% ipython --no-banner

In [1]: import numpy as np

In [2]: from numpy import linalg as LA

In [3]: np.set_printoptions(suppress=True, linewidth=140)

In [4]: M = np.load("sample12.npy")

In [5]: print(M)
[[ 0.9  0.2 -0.6 -1.5  0.4 -1.3  1.9 -2.   1.   0.2  0.5 -1.5  1.1]
 [ 1.7 -0.8  0.7 -0.5  1.3  0.1  1.1  0.2 -0.7 -0.3  1.  -0.9 -0.7]
 [ 1.5  0.4  0.1  0.3  0.6  0.2 -0.6  1.9  0.6 -0.5 -0.6 -1.5  1.5]
 [-2.3  0.4  0.4  0.  -1.8  0.4  1.7  0.7 -2.1  1.5 -1.3  0.5 -0.5]
 [-0.3 -0.5 -2.4 -1.6  2.1 -0.1  0.1 -0.4  0.1  0.  -0.4 -1.3  0.1]
 [-0.3  1.2 -0.6 -0.6 -1.1  0.6  0.2 -1.2  2.5  0.3  0.5 -0.9 -0.6]
 [-0.5 -0.1 -0.6  0.  -0.5  0.7 -1.3  1.2 -3.7  0.3  0.5  1.7  0.3]]

In [6]: other = M / LA.norm(M, axis=1, keepdims=True)

In [7]: cov = other @ other.T

In [8]: print(cov[5].round(3))
[ 0.414 -0.269 -0.13  -0.177  0.084  1.    -0.654]

In [9]: print(round(float(LA.norm(M, "nuc")), 3))
25.527

In [10]: print(np.round(LA.norm(M, axis=1), 3))
[4.204 3.178 3.514 4.609 3.888 3.614 4.637]

In [11]: print(np.round(LA.norm(M[1] - M[3]), 3))
6.37

In [12]: blk = np.stack([M, -3 * M, M[::-1]])

In [13]: print(LA.matrix_rank(blk))
[7 7 7]

In [14]: print(blk.shape)
(3, 7, 13)

In [15]: print((blk @ M.T).shape)
(3, 7, 7)

In [16]: rng = np.random.default_rng(210)

In [17]: theta = np.sort(rng.uniform(-2, 2, 26))

In [18]: F = np.c_[theta, theta ** 2, theta ** 3] @ np.array([[-2, -2, 1, -1, -1, 2, 0, -2, 1, 0],
    ...:     [2, -1, 1, -2, -1, 0, 1, -1, 1, 1],
    ...:     [1, 2, -2, -1, 2, -2, -2, 0, -1, -1]])

In [19]: print(F.round(3))
[[  4.109 -14.432  16.37    1.704 -16.37   10.677  18.308   0.121   9.094  11.031]
 [  4.242 -11.534  13.345   1.191 -13.345   8.255  15.155   0.343   7.406   9.217]
 [  4.245  -8.129   9.763   0.657  -9.763   5.459  11.397   0.598   5.4     7.034]
 [  3.828  -3.719   5.041   0.137  -5.041   1.973   6.362   0.897   2.733   4.054]
 [  3.366  -1.888   3.016   0.019  -3.016   0.615   4.144   0.984   1.58    2.709]
 [  2.321  -0.016   0.802   0.036  -0.802  -0.601   1.588   0.954   0.317   1.103]
 [  1.24    0.514  -0.056   0.135   0.056  -0.724   0.402   0.706  -0.152   0.306]
 [  0.914   0.494  -0.14    0.148   0.14   -0.619   0.214   0.582  -0.184   0.17 ]
 [  0.872   0.486  -0.146   0.148   0.146  -0.602   0.194   0.565  -0.185   0.155]
 [  0.353   0.278  -0.123   0.111   0.123  -0.302   0.031   0.285  -0.127   0.028]
 [  0.181   0.159  -0.075   0.07    0.075  -0.166   0.008   0.16   -0.076   0.008]
 [ -0.371  -0.562   0.298  -0.423  -0.298   0.492   0.033  -0.599   0.316   0.052]
 [ -0.396  -0.948   0.481  -1.005  -0.481   0.73    0.014  -1.152   0.583   0.116]
 [ -0.378  -0.994   0.498  -1.11   -0.498   0.748   0.002  -1.238   0.62    0.124]
 [  0.007  -1.216   0.481  -2.212  -0.481   0.676  -0.254  -2.01    0.878   0.143]
 [  0.265  -1.209   0.386  -2.732  -0.386   0.532  -0.436  -2.322   0.943   0.12 ]
 [  0.499  -1.165   0.277  -3.162  -0.277   0.377  -0.61   -2.563   0.976   0.089]
 [  0.725  -1.1     0.159  -3.549  -0.159   0.214  -0.783  -2.77    0.993   0.052]
 [  2.493  -0.21   -1.029  -6.21    1.029  -1.325  -2.268  -4.013   0.872  -0.367]
 [  3.467   0.442  -1.799  -7.538   1.799  -2.283  -3.156  -4.555   0.7    -0.657]
 [  4.704   1.365  -2.849  -9.156   2.849  -3.568  -4.333  -5.17    0.418  -1.066]
 [  5.158   1.726  -3.252  -9.736   3.252  -4.054  -4.778  -5.38    0.301  -1.225]
 [  7.121   3.384  -5.071 -12.182   5.071  -6.23   -6.758  -6.221  -0.269  -1.956]
 [  8.011   4.181  -5.932 -13.267   5.932  -7.25   -7.684  -6.573  -0.556  -2.308]
 [  8.964   5.058  -6.875 -14.414   6.875  -8.359  -8.692  -6.934  -0.879  -2.696]
 [ 10.748   6.763  -8.691 -16.532   8.691 -10.481 -10.619  -7.574  -1.523  -3.451]]

In [20]: rank = LA.matrix_rank(F)

In [21]: print(rank)
3

In [22]: null = LA.svd(F)[2][rank:].T

In [23]: print(LA.matrix_rank(F.T @ F), LA.matrix_rank(F @ F.T))
3 3

In [24]: print([int(LA.matrix_rank(F[:i])) for i in range(1, len(F) + 1)])
[1, 2, 3, 3, 3, 3, 3, 3, 3, 3, 3, 3, 3, 3, 3, 3, 3, 3, 3, 3, 3, 3, 3, 3, 3, 3]

In [25]: print([int(LA.matrix_rank(np.delete(F, i, axis=0))) for i in range(26)])
[3, 3, 3, 3, 3, 3, 3, 3, 3, 3, 3, 3, 3, 3, 3, 3, 3, 3, 3, 3, 3, 3, 3, 3, 3, 3]

In [26]: print([int(LA.matrix_rank(F[:, :j + 1])) for j in range(10)])
[1, 2, 3, 3, 3, 3, 3, 3, 3, 3]
